$ ipython --no-banner

In [1]: import numpy as np

In [2]: np.set_printoptions(precision=2, suppress=True, linewidth=120, floatmode="fixed")

In [3]: def rnd(a):
   ...:     return np.round(a, 2) + 0
   ...: 

In [4]: r0 = np.array([0, 6, 4, 1, 2, 9])

In [5]: v = np.array([0, -2])

In [6]: mat = r0[:, None] + v[None, :]

In [7]: mat
Out[7]: 
array([[ 0, -2],
       [ 6,  4],
       [ 4,  2],
       [ 1, -1],
       [ 2,  0],
       [ 9,  7]])

In [8]: out = mat / np.linalg.norm(mat, axis=1, keepdims=True)

In [9]: C2 = out @ out.T

In [10]: (C2 - 2 * np.eye(6)).round(6).argmax(axis=1)
Out[10]: array([3, 5, 1, 0, 2, 1])

In [11]: rnd(np.linalg.norm(out, axis=1))
Out[11]: array([1.00, 1.00, 1.00, 1.00, 1.00, 1.00])

In [12]: (np.abs(C2) > 0.9).astype(int)
Out[12]: 
array([[1, 0, 0, 0, 0, 0],
       [0, 1, 1, 0, 0, 1],
       [0, 1, 1, 0, 0, 1],
       [0, 0, 0, 1, 0, 0],
       [0, 0, 0, 0, 1, 0],
       [0, 1, 1, 0, 0, 1]])

In [13]: rnd(C2[3])
Out[13]: array([0.71, 0.20, 0.32, 1.00, 0.71, 0.12])

In [14]: rnd(np.linalg.norm(mat[0] - mat[3]))
Out[14]: np.float64(1.41)

In [15]: np.linalg.norm(mat, axis=1).argmax()
Out[15]: np.int64(5)

In [16]: print(mat[0] @ mat[3])
2

In [17]: K = np.array([[5.0, 2.0, 0.0, 0.0, 0.0],
    ...:     [4.0, 2.0, 2.0, 0.0, 0.0],
    ...:     [0.0, 4.0, 0.0, 0.0, 0.0],
    ...:     [0.0, 0.0, 0.0, 8.0, 2.0],
    ...:     [0.0, 0.0, 0.0, 4.0, 6.0]])

In [18]: # splits into 2 blocks

In [19]: C2 = K.T @ K

In [20]: rnd(np.linalg.eigvalsh(C2)[::-1])
Out[20]: array([104.72,  53.99,  15.28,  12.67,   2.34])

In [21]: (K @ K.T).shape
Out[21]: (5, 5)

In [22]: rnd(np.linalg.svd(K, compute_uv=False) ** 2)
Out[22]: array([104.72,  53.99,  15.28,  12.67,   2.34])
